% ipython --no-banner

In [1]: import numpy as np

In [2]: import numpy.linalg as la

In [3]: np.set_printoptions(suppress=True, linewidth=160)

In [4]: m1 = np.load("mat.npy")

In [5]: print(m1)
[[-3.  3.  0.  0.  0.  0.]
 [ 3.  3.  3.  0.  0.  0.]
 [ 0.  3.  2.  3.  0.  0.]
 [ 0.  0.  3.  2.  3.  0.]
 [ 0.  0.  0.  3. -2.  3.]
 [ 0.  0.  0.  0.  3. -1.]]

In [6]: Uu, sigma, Vh = la.svd(m1, full_matrices=False)

In [7]: print(Uu.shape, sigma.shape, Vh.shape)
(6, 6) (6,) (6, 6)

In [8]: print(np.round(Uu.T @ m1 @ Vh.T, 1) + 0)
[[7.1 0.  0.  0.  0.  0. ]
 [0.  5.5 0.  0.  0.  0. ]
 [0.  0.  4.5 0.  0.  0. ]
 [0.  0.  0.  4.2 0.  0. ]
 [0.  0.  0.  0.  1.4 0. ]
 [0.  0.  0.  0.  0.  1.1]]

In [9]: print(np.round(Vh @ Vh.T, 1) + 0)
[[1. 0. 0. 0. 0. 0.]
 [0. 1. 0. 0. 0. 0.]
 [0. 0. 1. 0. 0. 0.]
 [0. 0. 0. 1. 0. 0.]
 [0. 0. 0. 0. 1. 0.]
 [0. 0. 0. 0. 0. 1.]]

In [10]: print(np.abs(Uu[:, 0]).round(6).argmax())
2

In [11]: print(np.round(np.abs(Vh[0]), 1))
[0.2 0.6 0.6 0.5 0.2 0.1]

In [12]: print(np.round(sigma / sigma[0], 1))
[1.  0.8 0.6 0.6 0.2 0.2]

In [13]: other = la.inv(m1)

In [14]: print(other.round(1) + 0)
[[-0.2  0.1  0.  -0.2  0.1  0.2]
 [ 0.1  0.1  0.  -0.2  0.1  0.2]
 [ 0.   0.  -0.1  0.3 -0.1 -0.4]
 [-0.2 -0.2  0.3 -0.1  0.   0.1]
 [ 0.1  0.1 -0.1  0.   0.1  0.4]
 [ 0.2  0.2 -0.4  0.1  0.4  0.2]]

In [15]: print(np.round(la.slogdet(m1)[0], 1))
-1.0

In [16]: print(np.allclose(other, m1.T))
False

In [17]: print(round(la.det(m1) * la.det(other), 1))
1.0

In [18]: J = np.array([[5.0, 1.5, 3.9, 2.3],
    ...:     [4.4, -4.1, 5.8, -3.7],
    ...:     [1.5, -3.7, 4.3, -3.6],
    ...:     [3.0, 2.3, 2.1, 1.7],
    ...:     [-1.1, 1.9, -1.7, 1.6]])

In [19]: x0 = np.array([0, -5, 5, -3])

In [20]: target = J @ x0

In [21]: print(target.round(1))
[  5.1  60.6  50.8  -6.1 -22.8]

In [22]: print(np.round(la.pinv(J) @ J, 1) + 0)
[[1. 0. 0. 0.]
 [0. 1. 0. 0.]
 [0. 0. 1. 0.]
 [0. 0. 0. 1.]]

In [23]: print(np.round(la.lstsq(J, target)[0], 1) + 0)
[ 0. -5.  5. -3.]

In [24]: rng = np.random.default_rng(72)

In [25]: target = target + 0.3 * rng.normal(size=5)

In [26]: print(target.round(1))
[  4.8  60.6  51.   -6.6 -23.2]

In [27]: b, *_ = la.lstsq(J, target)

In [28]: print(np.round(J.T @ (target - J @ b), 1) + 0)
[0. 0. 0. 0.]

In [29]: print(b.round(1) + 0)
[ 0.  -5.3  5.  -2.8]

In [30]: print(round(float(la.norm(target - J @ b)), 1))
0.3

In [31]: other = np.array([[-1, 0, -3], [1, -3, 2], [-1, -1, 3], [-2, -1, 3]])

In [32]: print(np.round(np.einsum("ij,ij->i", J, J), 1))
[47.8 83.5 47.4 21.6 10.3]

In [33]: print(np.round(np.einsum("ij->j", J), 1))
[12.8 -2.1 14.4 -1.7]

In [34]: print(np.round(np.einsum("ik,kj->ij", J, other), 1))
[[-12.  -10.7   6.6]
 [ -6.9  10.2 -15.1]
 [ -2.3  10.4  -9.8]
 [ -6.2 -10.7   7. ]
 [  1.5  -5.6   6.8]]

In [35]: print(la.matrix_rank(J @ other))
3

In [36]: print(np.vstack([J, other.T]).shape)
(8, 4)

In [37]: print(np.round(np.einsum("ik,kj->ji", J, other), 1))
[[-12.   -6.9  -2.3  -6.2   1.5]
 [-10.7  10.2  10.4 -10.7  -5.6]
 [  6.6 -15.1  -9.8   7.    6.8]]

In [38]: P = J @ la.solve(J.T @ J, J.T)

In [39]: print(np.round((np.eye(5) - P) @ J, 1) + 0)
[[0. 0. 0. 0.]
 [0. 0. 0. 0.]
 [0. 0. 0. 0.]
 [0. 0. 0. 0.]
 [0. 0. 0. 0.]]

In [40]: print(np.round(la.eigvalsh(P), 1) + 0)
[0. 1. 1. 1. 1.]

In [41]: print(np.round(np.diag(P), 1))
[1.  0.9 1.  1.  0.2]

In [42]: print(np.round(np.trace(P), 1))
4.0

In [43]: print(np.allclose(P @ P, P))
True

In [44]: print(np.round(P @ J[:, 2], 1))
[ 3.9  5.8  4.3  2.1 -1.7]

In [45]: print(J.shape)
(5, 4)

In [46]: print(np.round(J - J[0], 1))
[[ 0.   0.   0.   0. ]
 [-0.6 -5.6  1.9 -6. ]
 [-3.5 -5.2  0.4 -5.9]
 [-2.   0.8 -1.8 -0.6]
 [-6.1  0.4 -5.6 -0.7]]

In [47]: print(np.count_nonzero(J))
20

In [48]: print(np.round(J.mean(axis=0), 1))
[ 2.6 -0.4  2.9 -0.3]

In [49]: print(np.unravel_index(np.abs(J).argmax(), J.shape))
(np.int64(1), np.int64(2))

In [50]: print(la.matrix_rank(J))
4

In [51]: print(np.round(la.svd(J, compute_uv=False), 1))
[12.2  7.7  0.8  0.6]

In [52]: print(np.round(np.diff(J, axis=0), 1))
[[-0.6 -5.6  1.9 -6. ]
 [-2.9  0.4 -1.5  0.1]
 [ 1.5  6.  -2.2  5.3]
 [-4.1 -0.4 -3.8 -0.1]]

In [53]: feats = np.array([[5, 4, 0, 0], [3, 5, 0, 0], [0, 0, 5, 4], [0, 0, 3, 5]])

In [54]: # splits into 2 blocks

In [55]: def softmax(z):
    ...:     e = np.exp(z - z.max(axis=-1, keepdims=True))
    ...:     return e / e.sum(axis=-1, keepdims=True)
    ...: 

In [56]: print(np.round(softmax(feats[0] + 5), 1) + 0)
[0.7 0.3 0.  0. ]

In [57]: print(np.round(softmax(feats[0]), 1) + 0)
[0.7 0.3 0.  0. ]

In [58]: S = feats @ feats.T / np.sqrt(4)

In [59]: print(np.round(softmax(S), 1) + 0)
[[1.  0.  0.  0. ]
 [0.6 0.4 0.  0. ]
 [0.  0.  1.  0. ]
 [0.  0.  0.6 0.4]]

In [60]: mat = np.load("sample14.npy")

In [61]: print(mat)
[[1 3 3 1]
 [3 9 9 3]
 [3 9 9 3]
 [1 3 3 1]]

In [62]: Uu, sigma, Vh = la.svd(mat)

In [63]: vecs = Vh[:(sigma > 1e-8).sum()]

In [64]: x0 = mat[2] + -2 * mat[0] + rng.integers(2) * np.eye(4)[1]

In [65]: print(x0)
[1. 4. 3. 1.]

In [66]: print(np.allclose(vecs.T @ vecs @ x0, x0))
False

In [67]: print(np.round(np.diag(vecs.T @ vecs), 1) + 0)
[0.  0.4 0.4 0. ]

In [68]: print(np.round(la.norm(x0 - vecs.T @ vecs @ x0), 1))
0.7

In [69]: other = mat + rng.integers(-2, 3, (4, 1)) @ rng.integers(-2, 3, (1, 4))

In [70]: print(other)
[[ 3  3  4  2]
 [ 3  9  9  3]
 [ 3  9  9  3]
 [-3  3  1 -1]]

In [71]: print(np.round(la.svd(other - mat, compute_uv=False), 1) + 0)
[5.5 0.  0.  0. ]

In [72]: print(la.matrix_rank(other - mat, tol=1e-8))
1

In [73]: ev, vecs = la.eigh(mat)

In [74]: x0 = np.array([0, 2, 1, 0])

In [75]: print(np.abs(mat).sum(axis=1).max(), np.round(np.abs(ev).max(), 1))
24 20.0

In [76]: print(np.round(la.eigvalsh(mat[1:, 1:]), 1) + 0)
[ 0.  0. 19.]

In [77]: print(np.round(vecs * np.abs(ev) @ vecs.T, 1))
[[1. 3. 3. 1.]
 [3. 9. 9. 3.]
 [3. 9. 9. 3.]
 [1. 3. 3. 1.]]

In [78]: print(np.round(vecs * np.maximum(ev, 0) @ vecs.T, 1))
[[1. 3. 3. 1.]
 [3. 9. 9. 3.]
 [3. 9. 9. 3.]
 [1. 3. 3. 1.]]

In [79]: print(x0 @ mat @ x0)
81

In [80]: other = m1[0, 0] * m1[1:] - np.outer(m1[1:, 0], m1[0])

In [81]: print(other)
[[  0. -18.  -9.  -0.  -0.  -0.]
 [  0.  -9.  -6.  -9.  -0.  -0.]
 [  0.  -0.  -9.  -6.  -9.  -0.]
 [  0.  -0.  -0.  -9.   6.  -9.]
 [  0.  -0.  -0.  -0.  -9.   3.]]

In [82]: print(la.matrix_rank(other), la.matrix_rank(m1))
5 6

In [83]: print(np.flatnonzero(~other.round(6).any(axis=1)))
[]

In [84]: print(la.lstsq(mat[:-1].T, mat[-1])[2])
1

In [85]: print(np.abs(np.diag(la.qr(mat)[1])) > 1e-9)
[ True False False False]

In [86]: print(np.round(mat @ la.pinv(mat) @ mat, 1))
[[1. 3. 3. 1.]
 [3. 9. 9. 3.]
 [3. 9. 9. 3.]
 [1. 3. 3. 1.]]

In [87]: M = np.load("w.npy")

In [88]: print(M)
[[ 1.  -0.7 -0.9  1.   0.9]
 [-0.4 -0.9  0.7 -0.7 -1. ]
 [ 0.   0.4 -0.2  0.2  0.6]
 [ 1.  -1.  -0.8  1.   0. ]
 [-0.9 -0.5  0.9 -1.  -1. ]
 [ 0.6 -0.9  0.   0.6 -0.7]
 [-0.7  1.   0.  -0.8  0.9]
 [ 1.  -0.2 -0.9  1.   1. ]
 [ 1.  -0.7 -0.8  1.   0.8]
 [ 0.8 -0.8 -0.4  0.9 -0.2]
 [ 0.2  0.1 -0.2  0.3  0.3]
 [ 0.9  0.6 -0.9  1.   1. ]
 [ 0.9 -0.6 -0.8  1.   0.7]
 [ 0.7 -0.8 -0.4  0.8 -0.2]
 [-0.8  0.7  0.5 -0.9 -0.1]
 [ 0.1 -0.9  0.4 -0.1 -0.9]
 [-0.9 -0.3  0.9 -1.  -1. ]
 [ 0.1  0.1 -0.1  0.1  0.2]]

In [89]: q, vecs = la.qr(M[:, :2])[0], la.qr(M[:, 2:])[0]

In [90]: sigma = la.svd(q.T @ vecs, compute_uv=False)

In [91]: print(sigma.round(1))
[1.  0.8]

In [92]: idx = M[:, 0] > np.median(M[:, 0])

In [93]: r0 = M[idx].mean(axis=0) - M[~idx].mean(axis=0)

In [94]: print((((M - M.mean(axis=0)) @ r0 > 0) == idx).mean())
1.0
